$ python3 -q
>>> import numpy as np
>>> np.set_printoptions(precision=3, suppress=True, linewidth=160, sign=" ")
>>> def tidy(a):
...     return np.round(a, 3) + 0
... 
>>> E = np.diag(3 * np.array([4, -2, -5, 2, -3, 5, -5, 4, -1, 1, 5])) + np.array([[-3, 3, -2, -4, 9, -5, 0, 0, 9, -7, -4],
...     [-8, 4, 7, 5, -7, -5, 8, 7, -1, -4, 7],
...     [6, 9, 5, -9, -2, 3, -2, 3, 2, -1, 0],
...     [-5, 2, 5, 9, 0, -5, -7, -3, -4, -8, 8],
...     [3, 5, 7, 2, 3, -4, -4, 4, 0, 6, -6],
...     [-9, 4, 1, -5, -8, -3, -2, -5, 5, 4, -6],
...     [-3, 5, 0, 3, 5, -5, 0, 5, 8, 3, -1],
...     [0, 6, 7, 6, -3, -5, 5, -3, 9, 2, 6],
...     [7, 7, 7, 4, -1, -5, -9, -4, 1, 5, -8],
...     [-2, -2, -5, -2, -3, 9, -8, -2, 6, 1, 1],
...     [-9, -4, 0, 4, 7, 5, 4, 5, 6, -4, 9]])
>>> print(E)
[[  9   3  -2  -4   9  -5   0   0   9  -7  -4]
 [ -8  -2   7   5  -7  -5   8   7  -1  -4   7]
 [  6   9 -10  -9  -2   3  -2   3   2  -1   0]
 [ -5   2   5  15   0  -5  -7  -3  -4  -8   8]
 [  3   5   7   2  -6  -4  -4   4   0   6  -6]
 [ -9   4   1  -5  -8  12  -2  -5   5   4  -6]
 [ -3   5   0   3   5  -5 -15   5   8   3  -1]
 [  0   6   7   6  -3  -5   5   9   9   2   6]
 [  7   7   7   4  -1  -5  -9  -4  -2   5  -8]
 [ -2  -2  -5  -2  -3   9  -8  -2   6   4   1]
 [ -9  -4   0   4   7   5   4   5   6  -4  24]]
>>> x = np.array([2, -2, 0, 1, -1, 0, 1, 2, 1, 0, -1])
>>> rhs = E @ x
>>> print(rhs)
[ 12  14  -7 -24  14 -24 -14  23  -6  -6 -17]
>>> print(tidy(np.linalg.solve(E, rhs)))
[ 2. -2.  0.  1. -1.  0.  1.  2.  1.  0. -1.]
>>> print(tidy(np.linalg.solve(E, -1 * rhs)))
[-2.  2.  0. -1.  1.  0. -1. -2. -1.  0.  1.]
>>> rng = np.random.default_rng(18920)
>>> z = rng.permutation(11)
>>> print(z)
[  9   5   4   3   6   2   0  10   7   8   1]
>>> Y = E[z][:, z]
>>> print(np.trace(Y))
38
>>> print(np.allclose(Y, E))
False
>>> print(Y)
[[  4   9  -3  -2  -8  -5  -2   1  -2   6  -2]
 [  4  12  -8  -5  -2   1  -9  -6  -5   5   4]
 [  6  -4  -6   2  -4   7   3  -6   4   0   5]
 [ -8  -5   0  15  -7   5  -5   8  -3  -4   2]
 [  3  -5   5   3 -15   0  -3  -1   5   8   5]
 [ -1   3  -2  -9  -2 -10   6   0   3   2   9]
 [ -7  -5   9  -4   0  -2   9  -4   0   9   3]
 [ -4   5   7   4   4   0  -9  24   5   6  -4]
 [  2  -5  -3   6   5   7   0   6   9   9   6]
 [  5  -5  -1   4  -9   7   7  -8  -4  -2   7]
 [ -4  -5  -7   5   8   7  -8   7   7  -1  -2]]
>>> x = np.array([0, -2, 6, -5, -9, -8, 8, 6, -2, -3, -8])
>>> print(np.linalg.norm(E @ x) <= np.linalg.norm(E, 2) * np.linalg.norm(x) + 1e-9)
True
>>> print(E @ np.eye(11)[1])
[ 3. -2.  9.  2.  5.  4.  5.  6.  7. -2. -4.]
>>> print(np.sign((E @ x).round(6)))
[-1  1 -1 -1  1 -1 -1  1  1 -1 -1]
